>>> import numpy as np
>>> import numpy.linalg as la
>>> np.set_printoptions(suppress=True, linewidth=140)
>>> def rnd(a):
...     return np.round(a, 2) + 0
... 
>>> J = np.load("m.npy")
>>> J
array([[0, 1, 0, 0, 0, 0],
       [0, 0, 1, 0, 0, 0],
       [0, 0, 0, 0, 0, 1],
       [1, 0, 0, 0, 0, 0],
       [0, 0, 0, 1, 0, 0],
       [0, 0, 0, 0, 1, 0]])
>>> J @ J
array([[0, 0, 1, 0, 0, 0],
       [0, 0, 0, 0, 0, 1],
       [0, 0, 0, 0, 1, 0],
       [0, 1, 0, 0, 0, 0],
       [1, 0, 0, 0, 0, 0],
       [0, 0, 0, 1, 0, 0]])
>>> J.inv()
Traceback (most recent call last):
  File "<python-input-7>", line 1, in <module>
    J.inv()
    ^^^^^
AttributeError: 'numpy.ndarray' object has no attribute 'inv'
>>> other = J / la.norm(J, axis=1, keepdims=True)
>>> cov = other @ other.T
>>> rnd(la.norm(other, axis=1))
array([1., 1., 1., 1., 1., 1.])
>>> np.degrees(np.arccos(np.clip(cov[0, 1], -1, 1)))
np.float64(90.0)
>>> cov[0]
array([1., 0., 0., 0., 0., 0.])
>>> (cov - 2 * np.eye(6)).round(6).argmax(axis=1)
array([1, 0, 0, 0, 0, 0])
>>> np.argwhere(np.triu(np.abs(cov) > 0.95, 1))
array([], shape=(0, 2), dtype=int64)
>>> other = np.array([[-2, 1], [2, 0]])
>>> cent = np.array([[1, 0, 3], [1, 2, 3], [3, 2, 0]])
>>> F = np.kron(other, cent)
>>> F
array([[-2,  0, -6,  1,  0,  3],
       [-2, -4, -6,  1,  2,  3],
       [-6, -4,  0,  3,  2,  0],
       [ 2,  0,  6,  0,  0,  0],
       [ 2,  4,  6,  0,  0,  0],
       [ 6,  4,  0,  0,  0,  0]])
>>> x0 = np.array([1, 2, 2, 3, -3, 3])
>>> target = F @ x0
>>> coef, lr = np.zeros(6), 1 / la.norm(F, 2) ** 2
>>> for i in range(5):
...     coef -= lr * F.T @ (F @ coef - target)
...     if i % 1 == 0: print(i, round(la.norm(F @ coef - target), 2))
... 
0 12.66
1 11.94
2 11.33
3 10.77
4 10.26
>>> rnd(coef)
array([ 1.14,  1.51,  1.41,  0.05, -0.15,  0.27])
>>> rnd(la.cond(F))
np.float64(19.1)
>>> rng = np.random.default_rng(7)
>>> lab = rng.permutation(6)
>>> other = F[:, lab] * rng.choice([-1, 1], 6)
>>> other
array([[ 3, -6,  2,  0,  0, -1],
       [ 3, -6,  2, -2,  4, -1],
       [ 0,  0,  6, -2,  4, -3],
       [ 0,  6, -2,  0,  0,  0],
       [ 0,  6, -2,  0, -4,  0],
       [ 0,  0, -6,  0, -4,  0]])
>>> U, _, Vh = la.svd(F.T @ other)
>>> rnd(U @ Vh)
array([[ 0.,  0., -1.,  0.,  0.,  0.],
       [ 0.,  0.,  0.,  0., -1.,  0.],
       [ 0.,  1.,  0.,  0.,  0.,  0.],
       [ 0.,  0.,  0.,  0.,  0., -1.],
       [ 0.,  0.,  0., -1.,  0.,  0.],
       [ 1.,  0.,  0.,  0.,  0.,  0.]])
>>> u = np.array([3, -2, -2, 2, -2, 2])
>>> other = F + np.outer(u, np.eye(6)[1])
>>> rnd(la.det(other) / la.det(F)), rnd(1 + la.solve(F, u)[1])
(np.float64(0.0), np.float64(0.0))
>>> def softmax(z):
...     e = np.exp(z - z.max(axis=-1, keepdims=True))
...     return e / e.sum(axis=-1, keepdims=True)
... 
>>> rnd(softmax(F).sum(axis=1))
array([1., 1., 1., 1., 1., 1.])
>>> rnd(softmax(F[0]))
array([0.01, 0.04, 0.  , 0.11, 0.04, 0.81])
>>> rnd(softmax(10 * F[0]))
array([0., 0., 0., 0., 0., 1.])
>>> rnd(softmax(F[0] + -1))
array([0.01, 0.04, 0.  , 0.11, 0.04, 0.81])
>>> att = F @ F.T / np.sqrt(6)
>>> rnd(softmax(att)[0] @ F)
array([-2., -2., -6.,  1.,  1.,  3.])
>>> rnd(softmax(att))
array([[0.5, 0.5, 0. , 0. , 0. , 0. ],
       [0. , 1. , 0. , 0. , 0. , 0. ],
       [0. , 0. , 1. , 0. , 0. , 0. ],
       [0. , 0. , 0. , 0.5, 0.5, 0. ],
       [0. , 0. , 0. , 0. , 1. , 0. ],
       [0. , 0. , 0. , 0. , 0. , 1. ]])
>>> rnd(softmax(att + np.triu(np.full(att.shape, -np.inf), 1)))
array([[1., 0., 0., 0., 0., 0.],
       [0., 1., 0., 0., 0., 0.],
       [0., 0., 1., 0., 0., 0.],
       [0., 0., 0., 1., 0., 0.],
       [0., 0., 0., 0., 1., 0.],
       [0., 0., 0., 0., 0., 1.]])
>>> cov = F.T @ F
>>> np.diag(cov)
array([ 88,  64, 144,  11,   8,  18])
>>> E = np.load("a.npy")
>>> rnd(E)
array([[1.  , 0.  , 0.  ],
       [0.33, 0.33, 0.33],
       [0.33, 0.33, 0.33]])
>>> np.abs(np.diag(la.qr(E)[1])) > 1e-9
array([ True,  True, False])
>>> rnd(la.eigvals(E))
array([0.67, 0.  , 1.  ])
>>> rnd(la.eigvals(E).sum().real)
np.float64(1.67)
>>> rnd(la.det(E[::-1]))
np.float64(0.0)
>>> r = la.matrix_rank(E)
>>> r
np.int64(2)
>>> ns = la.svd(E)[2][r:].T
>>> la.matrix_rank(E.T @ E), la.matrix_rank(E @ E.T)
(np.int64(2), np.int64(2))
>>> rnd(ns @ ns.T)
array([[ 0. ,  0. ,  0. ],
       [ 0. ,  0.5, -0.5],
       [ 0. , -0.5,  0.5]])
>>> [int(la.matrix_rank(np.delete(E, i, axis=0))) for i in range(3)]
[1, 2, 2]
>>> rnd(la.matrix_power(E, 2))
array([[1.  , 0.  , 0.  ],
       [0.56, 0.22, 0.22],
       [0.56, 0.22, 0.22]])
>>> p = np.eye(3)[2]
>>> for _ in range(4):
...     p = p @ E
...     print(p.round(2))
... 
[0.33 0.33 0.33]
[0.56 0.22 0.22]
[0.7  0.15 0.15]
[0.8 0.1 0.1]
>>> [round(float(x), 2) for x in la.svd(E, compute_uv=False)[:3]]
[1.15, 0.58, 0.0]
>>> la.matrix_rank(E, rtol=0.1)
np.int64(2)
>>> np.argsort(-la.norm(E, axis=0).round(6), kind="stable")[:3]
array([0, 1, 2])
>>> K = np.load("dump.npy")
>>> K
array([[ 3.02,  3.36, -1.85,  1.18],
       [ 2.98,  1.59,  3.79,  7.4 ],
       [ 6.29,  2.97,  3.41,  7.68],
       [ 9.32,  4.11,  4.39,  6.37],
       [ 3.78,  3.94, -3.53,  1.8 ],
       [ 4.9 ,  1.17,  8.12, 10.63],
       [ 6.71,  5.47, -3.86, -1.1 ],
       [ 3.09,  3.23,  0.  , -0.99],
       [ 3.23,  3.01, -1.2 ,  4.23],
       [ 4.03,  3.44, -0.74,  2.2 ],
       [ 4.43,  4.51, -4.84,  1.31],
       [ 5.27,  2.81,  2.12,  7.72],
       [ 4.85,  2.25,  4.91,  6.11],
       [ 6.77,  3.56,  3.06,  4.36],
       [ 1.66,  0.48,  6.17,  8.48],
       [ 4.14,  2.77,  1.41,  5.09],
       [ 5.7 ,  1.44,  8.54, 10.36],
       [ 6.71,  2.5 ,  5.23, 10.35],
       [ 5.01,  2.42,  3.36,  8.16],
       [ 3.72,  3.31, -0.78,  2.32],
       [ 4.56,  2.63,  2.82,  5.24],
       [ 5.15,  2.1 ,  5.28,  8.07],
       [ 6.8 ,  2.97,  4.04,  8.46],
       [ 5.14,  2.39,  4.54,  6.55],
       [ 4.45,  1.66,  6.73,  6.73],
       [ 3.91,  4.17, -3.93,  0.76],
       [ 7.18,  3.47,  3.68,  5.65]])
>>> u = np.array([-5, 0])
>>> rnd(np.convolve(K[8], u))
array([-16.15, -15.05,   6.  , -21.15,   0.  ])
>>> rnd(np.correlate(K[8], K[16], "full"))
array([33.46, 58.77, 17.92, 56.32, 51.55, -0.75, 24.11])
>>> rnd(np.cross(K[8, :3], K[16, :3]))
array([ 27.43, -34.42, -12.51])
>>> rnd(np.polyval(u, K[8]))
array([-16.15, -15.05,   6.  , -21.15])
>>> D = la.norm(K[:, None] - K[None], axis=-1)
>>> la.matrix_rank(D ** 2)
np.int64(6)
>>> D[12].round(6).argsort(kind="stable")[:4]
array([12, 23, 21, 24])
>>> np.unravel_index(D.round(6).argmax(), D.shape)
(np.int64(5), np.int64(6))
>>> rnd(D[:5, :5])
array([[ 0.  ,  8.58,  8.99, 10.3 ,  2.03],
       [ 8.58,  0.  ,  3.62,  6.93,  9.54],
       [ 8.99,  3.62,  0.  ,  3.63,  9.49],
       [10.3 ,  6.93,  3.63,  0.  , 10.69],
       [ 2.03,  9.54,  9.49, 10.69,  0.  ]])
>>> np.flatnonzero(D[12] < D.mean() / 2)
array([ 1,  2, 12, 18, 20, 21, 22, 23, 24, 26])
>>> (D + 1e9 * np.eye(27)).round(6).argmin(axis=1)
array([19, 18, 22, 26, 25, 16, 10,  0, 19, 19, 25, 18, 23, 26,  1, 20,  5, 22, 11,  9, 15, 23,  2, 12, 12,  4, 13])
>>> D.shape
(27, 27)
>>> Ac = K - K.mean(axis=0)
>>> vecs = la.svd(Ac)[2][:3]
>>> other = Ac - Ac @ vecs.T @ vecs
>>> la.norm(other, axis=1).round(6).argmax()
np.int64(20)
>>> rnd((Ac @ vecs.T).std(axis=0))
array([4.94, 1.68, 1.19])
>>> rnd(la.norm(other) / la.norm(Ac))
np.float64(0.0)
>>> rnd(np.diag(vecs.T @ vecs))
array([0.87, 0.17, 0.97, 0.99])
>>> cent = K[[8, 19]].astype(float)
>>> for _ in range(5):
...     lab = la.norm(K[:, None] - cent, axis=-1).argmin(axis=1)
...     cent = np.array([K[lab == j].mean(axis=0) for j in range(2)])
... 
>>> lab
array([1, 0, 0, 0, 1, 0, 1, 1, 1, 1, 1, 0, 0, 0, 0, 0, 0, 0, 0, 1, 0, 0, 0, 0, 0, 1, 0])
>>> rnd(cent[1] - cent[0])
array([-1.39,  1.42, -6.84, -6.11])
>>> rnd(cent)
array([[ 5.38,  2.4 ,  4.53,  7.41],
       [ 3.99,  3.83, -2.3 ,  1.3 ]])
>>> np.bincount(lab)
array([18,  9])
>>> u = np.array([1, 6, -8, -1, 7, -2])
>>> feats = 3 * np.eye(6) + np.outer(u, u)
>>> feats
array([[  4.,   6.,  -8.,  -1.,   7.,  -2.],
       [  6.,  39., -48.,  -6.,  42., -12.],
       [ -8., -48.,  67.,   8., -56.,  16.],
       [ -1.,  -6.,   8.,   4.,  -7.,   2.],
       [  7.,  42., -56.,  -7.,  52., -14.],
       [ -2., -12.,  16.,   2., -14.,   7.]])
>>> low = la.cholesky(feats)
>>> rnd(feats / np.sqrt(np.outer(np.diag(feats), np.diag(feats))))
array([[ 1.  ,  0.48, -0.49, -0.25,  0.49, -0.38],
       [ 0.48,  1.  , -0.94, -0.48,  0.93, -0.73],
       [-0.49, -0.94,  1.  ,  0.49, -0.95,  0.74],
       [-0.25, -0.48,  0.49,  1.  , -0.49,  0.38],
       [ 0.49,  0.93, -0.95, -0.49,  1.  , -0.73],
       [-0.38, -0.73,  0.74,  0.38, -0.73,  1.  ]])
>>> la.eigvalsh(feats).min() > 0
np.True_
